$ ipython --no-banner

In [1]: import numpy as np

In [2]: np.set_printoptions(precision=2, suppress=True, linewidth=100)

In [3]: m1 = np.cumsum(np.array([[1, 1, 0],
   ...:     [1, 2, 0],
   ...:     [3, 2, 3],
   ...:     [1, 3, 1],
   ...:     [0, 1, 0],
   ...:     [1, 0, 0],
   ...:     [1, 1, 2],
   ...:     [0, 0, 1],
   ...:     [2, 1, 0],
   ...:     [3, 0, 1],
   ...:     [3, 0, 3],
   ...:     [2, 2, 2],
   ...:     [3, 2, 2],
   ...:     [0, 3, 2],
   ...:     [2, 3, 2],
   ...:     [3, 3, 2],
   ...:     [0, 2, 1],
   ...:     [3, 3, 1],
   ...:     [3, 0, 3],
   ...:     [3, 2, 2],
   ...:     [3, 2, 0]]), axis=0)

In [4]: m1
Out[4]: 
array([[ 1,  1,  0],
       [ 2,  3,  0],
       [ 5,  5,  3],
       [ 6,  8,  4],
       [ 6,  9,  4],
       [ 7,  9,  4],
       [ 8, 10,  6],
       [ 8, 10,  7],
       [10, 11,  7],
       [13, 11,  8],
       [16, 11, 11],
       [18, 13, 13],
       [21, 15, 15],
       [21, 18, 17],
       [23, 21, 19],
       [26, 24, 21],
       [26, 26, 22],
       [29, 29, 23],
       [32, 29, 26],
       [35, 31, 28],
       [38, 33, 28]])

In [5]: C2 = np.cov(m1, rowvar=False)

In [6]: np.median(m1, axis=0)
Out[6]: array([16., 11., 11.])

In [7]: np.polyfit(m1[:, 1], m1[:, 2], 1)
Out[7]: array([ 0.95, -2.12])

In [8]: np.argwhere(np.triu(np.abs(np.corrcoef(m1.T)) > 0.8, 1))
Out[8]: 
array([[0, 1],
       [0, 2],
       [1, 2]])

In [9]: np.corrcoef(m1.T)
Out[9]: 
array([[1.  , 0.98, 0.99],
       [0.98, 1.  , 0.98],
       [0.99, 0.98, 1.  ]])

In [10]: m1.std(axis=0)
Out[10]: array([11.04,  9.45,  9.13])

In [11]: round(np.corrcoef(m1[:, 1], m1[:, 2])[0, 1], 2)
Out[11]: np.float64(0.98)

In [12]: np.argsort(-m1.std(axis=0).round(6), kind="stable")
Out[12]: array([0, 1, 2])
